$ python -q
>>> import numpy as np
>>> np.set_printoptions(suppress=True, linewidth=140)
>>> tidy = lambda a: np.round(a, 2) + 0
>>> rng = np.random.default_rng(2102)
>>> labels = rng.integers(0, 3, 5)
>>> K = (labels[:, None] == labels) * 3 + np.eye(5)
>>> print(K)
[[4. 3. 0. 3. 3.]
 [3. 4. 0. 3. 3.]
 [0. 0. 4. 0. 0.]
 [3. 3. 0. 4. 3.]
 [3. 3. 0. 3. 4.]]
>>> print(np.flatnonzero(np.linalg.matrix_power((K != 0) + (K.T != 0) + np.eye(5), 5)[1]))
[0 1 3 4]
>>> K @ K
array([[43., 42.,  0., 42., 42.],
       [42., 43.,  0., 42., 42.],
       [ 0.,  0., 16.,  0.,  0.],
       [42., 42.,  0., 43., 42.],
       [42., 42.,  0., 42., 43.]])
>>> tidy(np.linalg.det(K))
np.float64(52.0)
>>> f = np.array([2, 0, 0, 1, 2])
>>> A2 = K + np.outer(f, np.eye(5)[3])
>>> A2
array([[4., 3., 0., 5., 3.],
       [3., 4., 0., 3., 3.],
       [0., 0., 4., 0., 0.],
       [3., 3., 0., 5., 3.],
       [3., 3., 0., 5., 4.]])
>>> np.linalg.matrix_rank(A2 - K)
np.int64(1)
>>> vec = np.ones(5)
>>> for _ in range(3):
...     vec = K @ vec
...     vec /= np.linalg.norm(vec)
...     print(round(vec @ K @ vec, 2))
... 
12.79
12.98
13.0
>>> tidy(vec)
array([0.5 , 0.5 , 0.01, 0.5 , 0.5 ])
>>> labels = rng.permutation(5)
>>> labels
array([3, 0, 2, 4, 1])
>>> A2 = K[labels][:, labels]
>>> tidy(np.sort(np.abs(np.linalg.eigvals(A2))))
array([ 1.,  1.,  1.,  4., 13.])
>>> np.trace(A2)
np.float64(20.0)
>>> np.diag(A2)
array([4., 4., 4., 4., 4.])
>>> np.allclose(A2, K)
True
>>> A2 = K + rng.integers(-2, 3, (5, 2)) @ rng.integers(-2, 3, (2, 5))
>>> print(A2)
[[ 7.  6.  3.  5.  2.]
 [-1.  2. -2. -1.  5.]
 [ 1. -4.  0.  4. -2.]
 [ 4.  8.  5.  2.  4.]
 [ 5.  7.  4.  3.  4.]]
>>> print(tidy(np.linalg.svd(A2 - K, compute_uv=False)))
[12.34  8.28  0.    0.    0.  ]
>>> F = np.load("x.npy")
>>> tidy(F)
array([[-1.02, -0.37, -0.05,  0.53, -0.61, -0.05],
       [-0.37,  0.16,  0.14, -0.31,  0.1 ,  0.25],
       [-0.05,  0.14, -0.73,  0.12, -0.71,  0.04],
       [ 0.53, -0.31,  0.12,  0.43,  0.15, -0.42],
       [-0.61,  0.1 , -0.71,  0.15, -0.92,  0.26],
       [-0.05,  0.25,  0.04, -0.42,  0.26, -0.92]])
>>> tidy(np.linalg.norm(F, axis=1))
array([1.35, 0.59, 1.03, 0.88, 1.35, 1.08])
>>> tidy(np.linalg.norm(F[1] - F[3]))
np.float64(1.42)
>>> tidy(np.linalg.norm(F, "nuc"))
np.float64(5.0)
>>> tidy(F[1] @ F[3])
np.float64(-0.45)
>>> print(tidy(np.linalg.norm(F) ** 2 / np.linalg.norm(F, 2) ** 2))
1.75
>>> tidy(np.linalg.norm(F, 1)), tidy(np.linalg.norm(F, np.inf))
(np.float64(2.75), np.float64(2.75))
>>> print(tidy(np.linalg.norm(F[1], 1)), tidy(np.linalg.norm(F[1], np.inf)))
1.32 0.37
>>> np.linalg.norm(F, axis=1).argmax()
np.int64(4)
>>> rank = np.linalg.matrix_rank(F)
>>> print(rank)
4
>>> ns = np.linalg.svd(F)[2][rank:].T
>>> print(np.allclose(F @ ns, 0))
True
>>> [int(np.linalg.matrix_rank(F[:i])) for i in range(1, len(F) + 1)]
[1, 2, 3, 4, 4, 4]
>>> tidy(F @ ns)
array([[0., 0.],
       [0., 0.],
       [0., 0.],
       [0., 0.],
       [0., 0.],
       [0., 0.]])
>>> [int(np.linalg.matrix_rank(F[:, :j + 1])) for j in range(6)]
[1, 2, 3, 4, 4, 4]
>>> print(tidy(ns @ ns.T))
[[ 0.06 -0.02  0.14 -0.08 -0.17 -0.01]
 [-0.02  0.66  0.2   0.43  0.   -0.01]
 [ 0.14  0.2   0.44 -0.04 -0.43 -0.04]
 [-0.08  0.43 -0.04  0.36  0.19  0.01]
 [-0.17  0.   -0.43  0.19  0.48  0.04]
 [-0.01 -0.01 -0.04  0.01  0.04  0.  ]]
>>> L = np.linalg.cholesky(K)
>>> tidy(np.prod(np.diag(L)) ** 2), tidy(np.linalg.det(K))
(np.float64(52.0), np.float64(52.0))
>>> tidy(L)
array([[2.  , 0.  , 0.  , 0.  , 0.  ],
       [1.5 , 1.32, 0.  , 0.  , 0.  ],
       [0.  , 0.  , 2.  , 0.  , 0.  ],
       [1.5 , 0.57, 0.  , 1.2 , 0.  ],
       [1.5 , 0.57, 0.  , 0.36, 1.14]])
>>> tidy(np.diag(L) ** 2)
array([4.  , 1.75, 4.  , 1.43, 1.3 ])
>>> np.linalg.eigvalsh(K).min() > 0
np.True_
>>> vec = np.array([2, 2, 3, 2, 1])
>>> tidy(L @ np.eye(5)[3])
array([0.  , 0.  , 0.  , 1.2 , 0.36])
>>> tidy(L * vec)
array([[4.  , 0.  , 0.  , 0.  , 0.  ],
       [3.  , 2.65, 0.  , 0.  , 0.  ],
       [0.  , 0.  , 6.  , 0.  , 0.  ],
       [3.  , 1.13, 0.  , 2.39, 0.  ],
       [3.  , 1.13, 0.  , 0.72, 1.14]])
>>> tidy(L @ np.ones(5))
array([2.  , 2.82, 2.  , 3.26, 3.57])
>>> X = np.array([[8, 2], [-3, 30]])
>>> # row 1 dominates
>>> proj = np.triu(np.array([[2, 1], [1, 1]]), 1) + np.eye(2)
>>> A2 = proj @ X @ np.linalg.inv(proj)
>>> print(np.poly(A2))
[  1. -38. 246.]
>>> proj @ X - X @ proj
array([[-3., 22.],
       [ 0.,  3.]])
>>> feats = np.load("arr.npy")
>>> feats
array([[ -7.07,   1.04,  17.11,   0.01, -17.99],
       [ -5.99,   8.05,  12.03,   2.03,  -7.97],
       [  1.05,   8.02,   8.11,   9.05,  -6.01],
       [  0.08,   0.92,  12.99,   7.06, -16.04]])
>>> A2 = np.array([[1, 8, -8], [-2, 6, 2]])
>>> W2 = np.kron(A2, feats)
>>> np.linalg.matrix_rank(W2)
np.int64(8)
>>> tidy(np.linalg.norm(W2, 2)), tidy(np.linalg.norm(A2, 2) * np.linalg.norm(feats, 2))
(np.float64(453.61), np.float64(453.61))
>>> W2.shape
(8, 15)
>>> tidy(np.linalg.norm(feats, 2) / np.linalg.norm(feats))
np.float64(0.93)
>>> A = np.load("case7.npy")
>>> A
array([[ 0.,  0.,  0.,  0.,  0.,  0.],
       [ 3.,  0.,  0.,  0.,  0.,  0.],
       [ 0.,  0.,  1.,  3., -2.,  1.],
       [ 0.,  0.,  1.,  3., -1.,  2.],
       [ 0.,  0.,  2.,  0., -2.,  1.],
       [ 0.,  0., -3.,  0.,  2., -2.]])
>>> left, sig, Vh = np.linalg.svd(A)
>>> np.argmax(sig[:-1] / (sig[1:] + 1e-6)) + 1
np.int64(5)
>>> A2 = left[:, :5] @ np.diag(sig[:5]) @ Vh[:5]
>>> tidy(np.linalg.norm(A - A2, 2)), sig[5]
(np.float64(0.0), np.float64(0.0))
>>> np.linalg.matrix_rank(A, rtol=0.05)
np.int64(4)
>>> tidy(A2)
array([[ 0.,  0.,  0.,  0.,  0.,  0.],
       [ 3.,  0.,  0.,  0.,  0.,  0.],
       [ 0.,  0.,  1.,  3., -2.,  1.],
       [ 0.,  0.,  1.,  3., -1.,  2.],
       [ 0.,  0.,  2.,  0., -2.,  1.],
       [ 0.,  0., -3.,  0.,  2., -2.]])
>>> print(tidy(np.abs(A - A2).max()))
0.0
>>> tidy(np.linalg.norm(A - A2) / np.linalg.norm(A))
np.float64(0.0)
>>> left, sig, Vh = np.linalg.svd(A)
>>> evecs = Vh[:(sig > 1e-8).sum()]
>>> vec = A[4] + 2 * A[1] + rng.integers(2) * np.eye(6)[5]
>>> vec
array([ 6.,  0.,  2.,  0., -2.,  2.])
>>> tidy(evecs.T @ evecs)
array([[1., 0., 0., 0., 0., 0.],
       [0., 0., 0., 0., 0., 0.],
       [0., 0., 1., 0., 0., 0.],
       [0., 0., 0., 1., 0., 0.],
       [0., 0., 0., 0., 1., 0.],
       [0., 0., 0., 0., 0., 1.]])
>>> tidy(np.linalg.norm(vec - evecs.T @ evecs @ vec))
np.float64(0.0)
>>> tidy(np.diag(evecs.T @ evecs))
array([1., 0., 1., 1., 1., 1.])
>>> np.linalg.matrix_rank(np.vstack([A, vec]))
np.int64(5)
>>> print(np.allclose(evecs.T @ evecs @ vec, vec))
True
>>> M = np.load("a.npy")
>>> M
array([[-0.37,  2.83, -3.75,  2.99,  0.87],
       [-0.06, -2.59,  3.72, -2.78, -1.01],
       [ 0.26,  1.41, -1.75,  1.  ,  0.36],
       [-0.2 ,  2.01, -2.15,  1.34,  0.92],
       [ 0.05, -0.27,  0.59,  0.13, -0.05],
       [-0.26,  5.23, -7.36,  5.26,  2.8 ],
       [ 0.53, -2.26,  2.6 , -1.52, -0.66],
       [ 0.15,  3.31, -4.51,  2.79,  1.17],
       [ 0.11, -0.82,  0.78,  0.07, -0.39],
       [ 0.27,  1.35, -2.16,  1.55,  0.8 ],
       [-0.19,  1.4 , -1.92,  1.73,  0.51],
       [ 0.38,  0.98,  0.11,  0.6 , -0.28],
       [ 0.36, -1.59,  2.31, -1.92, -0.9 ],
       [ 0.05,  0.12,  1.16, -0.14, -0.1 ],
       [-0.15,  0.39, -0.52, -0.02,  0.09],
       [ 0.44, -1.96,  3.89, -2.55, -1.21],
       [-0.21,  1.84, -3.04,  2.48,  0.56],
       [ 0.03,  0.74, -1.8 ,  0.9 ,  0.62],
       [-0.2 , -3.28,  4.09, -2.84, -1.52],
       [ 0.3 , -5.84,  8.21, -5.87, -2.93],
       [ 0.22, -1.27,  1.93, -1.24, -0.61],
       [-0.58,  2.97, -4.41,  2.88,  1.74],
       [-0.19, -1.74,  3.69, -1.94, -1.3 ]])
>>> Ac = (M - M.mean(axis=0)) / M.std(axis=0)
>>> np.argwhere(np.abs(Ac) > 2)
array([[ 5,  1],
       [ 5,  2],
       [ 5,  3],
       [ 5,  4],
       [19,  1],
       [19,  2],
       [19,  3],
       [19,  4],
       [21,  0]])
>>> beta = np.linalg.lstsq(np.delete(Ac, 1, axis=1), Ac[:, 1])[0]
>>> tidy(1 - np.var(Ac[:, 1] - np.delete(Ac, 1, axis=1) @ beta))
np.float64(0.98)
>>> vec = np.array([-9, 3, 2, 4, 2])
>>> y = M @ vec
>>> tidy(np.linalg.lstsq(M, y)[0])
array([-9.,  3.,  2.,  4.,  2.])
>>> tidy(np.linalg.solve(M.T @ M, M.T @ y))
array([-9.,  3.,  2.,  4.,  2.])
>>> print(tidy(np.linalg.pinv(M) @ M))
[[1. 0. 0. 0. 0.]
 [0. 1. 0. 0. 0.]
 [0. 0. 1. 0. 0.]
 [0. 0. 0. 1. 0.]
 [0. 0. 0. 0. 1.]]
>>> y = y + 0.3 * rng.normal(size=23)
>>> tidy(y)
array([ 18.3 , -12.95,   3.13,  10.69,   0.37,  29.97, -14.07,  13.03,  -2.22,   4.89,  10.08,   1.55, -12.97,   1.59,   1.77, -14.52,
        12.54,   3.71, -13.99, -33.48,  -7.92,  20.26,  -6.56])
>>> beta, *_ = np.linalg.lstsq(M, y)
>>> tidy(beta)
array([-9.2 ,  2.99,  1.96,  4.05,  1.81])
>>> Ac = M - M.mean(axis=0)
>>> evecs = np.linalg.svd(Ac)[2][:1]
>>> A2 = Ac - Ac @ evecs.T @ evecs
>>> print(tidy(np.cov(Ac @ evecs.T, rowvar=False)))
26.49
>>> np.linalg.norm(A2, axis=1).round(6).argmax()
np.int64(11)
>>> tidy(A2.std(axis=0))
array([0.25, 0.3 , 0.22, 0.25, 0.22])
>>> tidy(np.diag(evecs.T @ evecs))
array([0.  , 0.23, 0.48, 0.23, 0.05])
>>> data = np.load("mat.npy")
>>> data
array([[-4, -3,  3,  1],
       [-3,  2, -1, -3],
       [ 3, -1, -2,  1],
       [ 1, -3,  1,  2]])
>>> A2 = data / np.sqrt((data ** 2).mean(axis=1, keepdims=True))
>>> np.linalg.matrix_rank(A2) == np.linalg.matrix_rank(data)
np.True_
>>> np.linalg.matrix_rank(data - data.mean(axis=1, keepdims=True))
np.int64(3)
>>> tidy(A2[1])
array([-1.25,  0.83, -0.42, -1.25])
>>> ev, evecs = np.linalg.eig(data)
>>> tidy(ev)
array([ 6.45, -6.63, -0.29, -1.54])
>>> print(tidy(np.prod(ev)))
-19.0
>>> tidy(data @ evecs[:, 0] - ev[0] * evecs[:, 0])
array([0., 0., 0., 0.])
>>> left, sig, Vh = np.linalg.svd(data, full_matrices=False)
>>> left.shape, sig.shape, Vh.shape
((4, 4), (4,), (4, 4))
>>> tidy(np.cumsum(sig ** 2) / np.sum(sig ** 2))
array([0.5 , 0.97, 1.  , 1.  ])
>>> tidy(Vh @ Vh.T)
array([[1., 0., 0., 0.],
       [0., 1., 0., 0.],
       [0., 0., 1., 0.],
       [0., 0., 0., 1.]])
>>> np.allclose(left * sig @ Vh, data)
True
>>> tidy(left.T @ left)
array([[1., 0., 0., 0.],
       [0., 1., 0., 0.],
       [0., 0., 1., 0.],
       [0., 0., 0., 1.]])
>>> print(tidy(sig / sig[0]))
[1.   0.97 0.23 0.04]
>>> print((sig > 1e-8).sum())
4
>>> tidy(np.sqrt((sig ** 2).sum())), tidy(np.linalg.norm(data))
(np.float64(9.38), np.float64(9.38))
>>> arr = np.load("sample9.npy")
>>> arr
array([[1, 2, 2],
       [2, 4, 4],
       [2, 4, 4]])
>>> left, sig, Vh = np.linalg.svd(arr)
>>> np.argmax(sig[:-1] / (sig[1:] + 1e-6)) + 1
np.int64(1)
>>> tidy(sig)
array([9., 0., 0.])
>>> A2 = left[:, :1] @ np.diag(sig[:1]) @ Vh[:1]
>>> print(tidy(np.abs(arr - A2).max()))
0.0
>>> print(np.linalg.matrix_rank(arr, rtol=0.05))
1
>>> tidy(np.linalg.norm(arr - A2) / np.linalg.norm(arr))
np.float64(0.0)
>>> rank = np.linalg.matrix_rank(arr)
>>> rank
np.int64(1)
>>> ns = np.linalg.svd(arr)[2][rank:].T
>>> tidy(ns @ ns.T)
array([[ 0.89, -0.22, -0.22],
       [-0.22,  0.56, -0.44],
       [-0.22, -0.44,  0.56]])
>>> np.linalg.matrix_rank(arr.T @ arr), np.linalg.matrix_rank(arr @ arr.T)
(np.int64(1), np.int64(1))
>>> ev, evecs = np.linalg.eigh(arr)
>>> tidy(ev)
array([0., 0., 9.])
>>> tidy(np.abs(evecs[:, -1]))
array([0.33, 0.67, 0.67])
>>> print(tidy(evecs @ np.diag(ev) @ evecs.T))
[[1. 2. 2.]
 [2. 4. 4.]
 [2. 4. 4.]]
>>> vec = np.array([-3, 2, -1])
>>> h1 = np.maximum(arr @ vec, 0)
>>> np.flatnonzero(h1 > 1e-9)
array([], dtype=int64)
>>> np.maximum(arr @ vec, 0) - np.maximum(-arr @ vec, 0)
array([-1, -2, -2])
>>> print(arr.T @ h1)
[0 0 0]
